% ipython --no-banner

In [1]: import numpy as np

In [2]: np.set_printoptions(precision=3, suppress=True, linewidth=160, legacy="1.25")

In [3]: rd = lambda a: np.round(a, 3) + 0

In [4]: F = np.loadtxt("x.csv", delimiter=",")

In [5]: print(F)
[[ -2.  -2.  -2.  -2.  -2.]
 [ -2.  -4.  -4.  -4.  -4.]
 [ -2.  -4.  -6.  -6.  -6.]
 [ -2.  -4.  -6.  -8.  -8.]
 [ -2.  -4.  -6.  -8. -10.]]

In [6]: x0 = np.array([-1, 1, 1, 1, -2])

In [7]: target = F @ x0

In [8]: print(target)
[ 0. -2. -2.  0.  4.]

In [9]: print(rd(np.linalg.solve(F, target)))
[-1.  1.  1.  1. -2.]

In [10]: print(rd(np.linalg.solve(F, F[:, 3])))
[0. 0. 0. 1. 0.]

In [11]: print(rd(np.linalg.solve(F.T, F[2])))
[0. 0. 1. 0. 0.]

In [12]: print([round(float(np.linalg.det(F[:i, :i])), 2) + 0 for i in range(1, 6)])
[-2.0, 4.0, -8.0, 16.0, -32.0]

In [13]: evals, V = np.linalg.eigh(F)

In [14]: x0 = np.array([-1, 2, -2, 0, -2])

In [15]: print(x0 @ F @ x0)
-74.0

In [16]: print(rd(V * np.abs(evals) @ V.T))
[[ 2.  2.  2.  2.  2.]
 [ 2.  4.  4.  4.  4.]
 [ 2.  4.  6.  6.  6.]
 [ 2.  4.  6.  8.  8.]
 [ 2.  4.  6.  8. 10.]]

In [17]: evals, V = np.linalg.eigh(F)

In [18]: print(rd(np.linalg.svd(F, compute_uv=False)))
[24.687  2.897  1.166  0.707  0.543]

In [19]: print(np.unique(evals.round(6) + 0, return_counts=True)[1])
[1 1 1 1 1]

In [20]: print(rd(np.linalg.eigvalsh(F + -2 * np.eye(5))))
[-26.687  -4.897  -3.166  -2.707  -2.543]

In [21]: print(rd(evals))
[-24.687  -2.897  -1.166  -0.707  -0.543]

In [22]: data = np.loadtxt("dump.csv", delimiter=",")

In [23]: print(data)
[[ 0.  0.  0.  0.  1. -2.  2. -1.  1.]
 [ 0.  0.  0.  0. -2. -1.  0.  2.  2.]
 [ 0.  0.  0.  0.  1.  0.  0.  0. -1.]
 [ 0.  0.  0.  0.  0. -2.  0. -2.  2.]
 [ 1. -2.  1.  0.  0.  0.  0.  0.  0.]
 [-2. -1.  0. -2.  0.  0.  0.  0.  0.]
 [ 2.  0.  0.  0.  0.  0.  0.  0.  0.]
 [-1.  2.  0. -2.  0.  0.  0.  0.  0.]
 [ 1.  2. -1.  2.  0.  0.  0.  0.  0.]]

In [24]: print(np.argsort(-np.linalg.norm(data, axis=0).round(6), kind="stable")[:3])
[1 3 0]

In [25]: print(rd(np.linalg.eigvalsh(data).min()))
-4.49

In [26]: print([round(float(np.linalg.det(data[:i, :i])), 2) + 0 for i in range(1, 10)])
[0.0, 0.0, 0.0, 0.0, 0.0, 0.0, 0.0, 144.0, 0.0]

In [27]: left, sig, VT = np.linalg.svd(data, full_matrices=False)

In [28]: print(rd(np.cumsum(sig ** 2) / np.sum(sig ** 2)))
[0.265 0.53  0.714 0.898 0.944 0.99  0.995 1.    1.   ]

In [29]: print(rd(np.sqrt((sig ** 2).sum())), rd(np.linalg.norm(data)))
8.718 8.718

In [30]: print(rd(left.T @ left))
[[1. 0. 0. 0. 0. 0. 0. 0. 0.]
 [0. 1. 0. 0. 0. 0. 0. 0. 0.]
 [0. 0. 1. 0. 0. 0. 0. 0. 0.]
 [0. 0. 0. 1. 0. 0. 0. 0. 0.]
 [0. 0. 0. 0. 1. 0. 0. 0. 0.]
 [0. 0. 0. 0. 0. 1. 0. 0. 0.]
 [0. 0. 0. 0. 0. 0. 1. 0. 0.]
 [0. 0. 0. 0. 0. 0. 0. 1. 0.]
 [0. 0. 0. 0. 0. 0. 0. 0. 1.]]

In [31]: print((sig > 1e-8).sum())
8

In [32]: print(rd(left.T @ data @ VT.T))
[[4.49  0.    0.    0.    0.    0.    0.    0.    0.   ]
 [0.    4.49  0.    0.    0.    0.    0.    0.    0.   ]
 [0.    0.    3.739 0.    0.    0.    0.    0.    0.   ]
 [0.    0.    0.    3.739 0.    0.    0.    0.    0.   ]
 [0.    0.    0.    0.    1.867 0.    0.    0.    0.   ]
 [0.    0.    0.    0.    0.    1.867 0.    0.    0.   ]
 [0.    0.    0.    0.    0.    0.    0.615 0.    0.   ]
 [0.    0.    0.    0.    0.    0.    0.    0.615 0.   ]
 [0.    0.    0.    0.    0.    0.    0.    0.    0.   ]]

In [33]: print(left.shape, sig.shape, VT.shape)
(9, 9) (9,) (9, 9)

In [34]: M = np.load("test12.npy")

In [35]: print(rd(M))
[[ 0.92  -0.222 -0.139  0.035 -0.061]
 [-0.222  0.384 -0.386  0.097 -0.171]
 [-0.139 -0.386  0.758  0.061 -0.107]
 [ 0.035  0.097  0.061  0.985  0.027]
 [-0.061 -0.171 -0.107  0.027  0.953]]

In [36]: left, sig, VT = np.linalg.svd(M)

In [37]: print(rd(sig))
[1. 1. 1. 1. 0.]

In [38]: M2 = left[:, :4] @ np.diag(sig[:4]) @ VT[:4]

In [39]: print(np.linalg.matrix_rank(M, rtol=0.05))
4

In [40]: print(rd(np.linalg.norm(M - M2, 2)), rd(sig[4]))
0.0 0.0

In [41]: print(rd(np.linalg.norm(M - M2) / np.linalg.norm(M)))
0.0

In [42]: print(np.linalg.cond(M) > 100)
True

In [43]: print(np.argsort(-np.linalg.norm(M, axis=0).round(6), kind="stable")[:3])
[3 4 0]

In [44]: left, sig, VT = np.linalg.svd(M)

In [45]: V = VT[:(sig > 1e-8).sum()]

In [46]: rng = np.random.default_rng(525327)

In [47]: x0 = M[3] + 3 * M[0] + rng.integers(2) * np.eye(5)[4]

In [48]: print(rd(x0))
[ 2.796 -0.567 -0.355  1.09   0.843]

In [49]: print(rd(V.T @ V))
[[ 0.92  -0.222 -0.139  0.035 -0.061]
 [-0.222  0.384 -0.386  0.097 -0.171]
 [-0.139 -0.386  0.758  0.061 -0.107]
 [ 0.035  0.097  0.061  0.985  0.027]
 [-0.061 -0.171 -0.107  0.027  0.953]]

In [50]: print(np.allclose(V.T @ V @ x0, x0))
False

In [51]: K = np.load("sample2.npy")

In [52]: print(K)
[[ 2  2  2  2  2  2]
 [ 3  3  3  3  3  3]
 [-1  2 -1  2 -1  2]
 [ 2  2  2  2  2  2]
 [ 3  3  3  3  3  3]
 [-1  2 -1  2 -1  2]]

In [53]: left, sig, VT = np.linalg.svd(K)

In [54]: print(rd(sig))
[12.634  5.137  0.     0.     0.     0.   ]

In [55]: print(np.argmax(sig[:-1] / (sig[1:] + 1e-6)) + 1)
2

In [56]: M2 = left[:, :2] @ np.diag(sig[:2]) @ VT[:2]

In [57]: print(rd(M2))
[[ 2.  2.  2.  2.  2.  2.]
 [ 3.  3.  3.  3.  3.  3.]
 [-1.  2. -1.  2. -1.  2.]
 [ 2.  2.  2.  2.  2.  2.]
 [ 3.  3.  3.  3.  3.  3.]
 [-1.  2. -1.  2. -1.  2.]]

In [58]: print(rd(np.linalg.norm(K - M2) / np.linalg.norm(K)))
0.0

In [59]: x0 = np.array([3, 1, -3, 3, 1, 3])

In [60]: print((K @ x0).argmax())
1

In [61]: print(np.einsum("ij,j->i", K, x0))
[16 24 13 16 24 13]

In [62]: print(K * x0)
[[ 6  2 -6  6  2  6]
 [ 9  3 -9  9  3  9]
 [-3  2  3  6 -1  6]
 [ 6  2 -6  6  2  6]
 [ 9  3 -9  9  3  9]
 [-3  2  3  6 -1  6]]

In [63]: print(K @ np.eye(6)[2])
[ 2.  3. -1.  2.  3. -1.]

In [64]: print(K @ np.ones(6))
[12. 18.  3. 12. 18.  3.]

In [65]: print(K @ x0)
[16 24 13 16 24 13]

In [66]: print(K @ (2 * x0))
[32 48 26 32 48 26]

In [67]: E, _ = np.linalg.qr(np.array([[-0.9, 0.1, -1.5, -0.2, 0.2, -1.1, -0.1],
    ...:     [0.5, 0.8, 0.3, -0.3, 1.3, 0.3, -0.6],
    ...:     [0.1, 0.4, -0.3, 1.3, 0.6, 1.1, -0.4],
    ...:     [-1.6, 0.4, -0.5, -0.4, -0.3, -1.6, 1.9],
    ...:     [0.3, -0.5, -0.7, 0.2, -0.4, -0.2, -0.2],
    ...:     [-1.3, 0.7, 1.0, -0.2, 1.5, -1.3, -0.2],
    ...:     [0.9, 0.3, -1.5, -0.4, 0.5, 1.4, 2.8]]))

In [68]: print(rd(E))
[[-0.361  0.044 -0.627 -0.001 -0.369  0.177  0.554]
 [ 0.2   -0.698  0.08  -0.209  0.014  0.645  0.08 ]
 [ 0.04  -0.329 -0.143  0.927  0.078 -0.047 -0.041]
 [-0.642 -0.096 -0.267 -0.107  0.595  0.125 -0.356]
 [ 0.12   0.353 -0.238  0.113 -0.382  0.497 -0.631]
 [-0.521 -0.373  0.317 -0.035 -0.595 -0.247 -0.268]
 [ 0.361 -0.359 -0.593 -0.266 -0.06  -0.477 -0.296]]

In [69]: x0 = np.array([-1, -3, 3, 0, 3, 0, 1])

In [70]: target = E @ x0

In [71]: c, lr = np.zeros(7), 1 / np.linalg.norm(E, 2) ** 2

In [72]: for i in range(200):
    ...:     c -= lr * E.T @ (E @ c - target)
    ...:     if i % 50 == 0: print(i, round(np.linalg.norm(E @ c - target), 3))
    ...: 
0 0.0
50 0.0
100 0.0
150 0.0

In [73]: print(rd(c))
[-1. -3.  3.  0.  3.  0.  1.]

In [74]: r0 = np.array([-3, 5, 7, 7, -3, -5, 5])

In [75]: M2 = E + np.outer(r0, np.eye(7)[2])

In [76]: print(rd(np.linalg.det(M2) / np.linalg.det(E)), rd(1 + np.linalg.solve(E, r0)[2]))
-3.433 -3.433

In [77]: print(np.linalg.matrix_rank(np.linalg.inv(M2) - np.linalg.inv(E), tol=1e-8))
1

In [78]: print(np.linalg.matrix_rank(M2 - E))
1

In [79]: print(rd(M2))
[[-0.361  0.044 -3.627 -0.001 -0.369  0.177  0.554]
 [ 0.2   -0.698  5.08  -0.209  0.014  0.645  0.08 ]
 [ 0.04  -0.329  6.857  0.927  0.078 -0.047 -0.041]
 [-0.642 -0.096  6.733 -0.107  0.595  0.125 -0.356]
 [ 0.12   0.353 -3.238  0.113 -0.382  0.497 -0.631]
 [-0.521 -0.373 -4.683 -0.035 -0.595 -0.247 -0.268]
 [ 0.361 -0.359  4.407 -0.266 -0.06  -0.477 -0.296]]

In [80]: J = np.load("mat.npy")

In [81]: print(J)
[[37 38 17 17 32 25 33 23 39 28]
 [38 54 31 32 45 35 53 21 47 44]
 [17 31 40 19 20 29 36 11 23 38]
 [17 32 19 25 27 19 34  8 24 28]
 [32 45 20 27 41 27 41 17 40 31]
 [25 35 29 19 27 36 37 17 27 34]
 [33 53 36 34 41 37 59 18 43 49]
 [23 21 11  8 17 17 18 23 27 14]
 [39 47 23 24 40 27 43 27 51 34]
 [28 44 38 28 31 34 49 14 34 50]]

In [82]: evals, V = np.linalg.eigh(J)

In [83]: print(np.unique(evals.round(6) + 0, return_counts=True)[1])
[1 1 1 1 1 1 1 1 1 1]

In [84]: print(rd(np.linalg.eigvalsh(J + -3 * np.eye(10))))
[ -2.936  -2.672  -1.332   0.006   2.348   3.374   6.528  19.504  40.595 320.585]

In [85]: print(rd(np.abs(V[:, -1])))
[0.287 0.402 0.263 0.236 0.323 0.284 0.407 0.173 0.354 0.353]

In [86]: print(np.abs(V[:, -1]).round(6).argmax())
6

In [87]: print(rd(V.T @ J @ V))
[[  0.064   0.      0.      0.      0.      0.      0.      0.      0.      0.   ]
 [  0.      0.328   0.      0.      0.      0.      0.      0.      0.      0.   ]
 [  0.      0.      1.668   0.      0.      0.      0.      0.      0.      0.   ]
 [  0.      0.      0.      3.006   0.      0.      0.      0.      0.      0.   ]
 [  0.      0.      0.      0.      5.348   0.      0.      0.      0.      0.   ]
 [  0.      0.      0.      0.      0.      6.374   0.      0.      0.      0.   ]
 [  0.      0.      0.      0.      0.      0.      9.528   0.      0.      0.   ]
 [  0.      0.      0.      0.      0.      0.      0.     22.504   0.      0.   ]
 [  0.      0.      0.      0.      0.      0.      0.      0.     43.595   0.   ]
 [  0.      0.      0.      0.      0.      0.      0.      0.      0.    323.585]]

In [88]: x0 = np.array([-9, 6, 8, 3, -5])

In [89]: print(rd((x0 - M @ x0) @ (M @ x0)))
0.0

In [90]: print(rd(M @ M @ x0))
[-10.31    2.359   5.719   3.576  -6.01 ]

In [91]: print(np.trace(M))
4.0

In [92]: labels = rng.permutation(10)

In [93]: print(labels)
[1 6 9 0 4 8 3 7 5 2]

In [94]: M2 = J[labels][:, labels]

In [95]: print(rd(np.sort(np.abs(np.linalg.eigvals(M2)))))
[  0.064   0.328   1.668   3.006   5.348   6.374   9.528  22.504  43.595 323.585]

In [96]: print(np.trace(M2))
416

In [97]: print(np.allclose(M2, J))
False

In [98]: print(np.diag(M2))
[54 59 50 37 41 51 25 23 36 40]
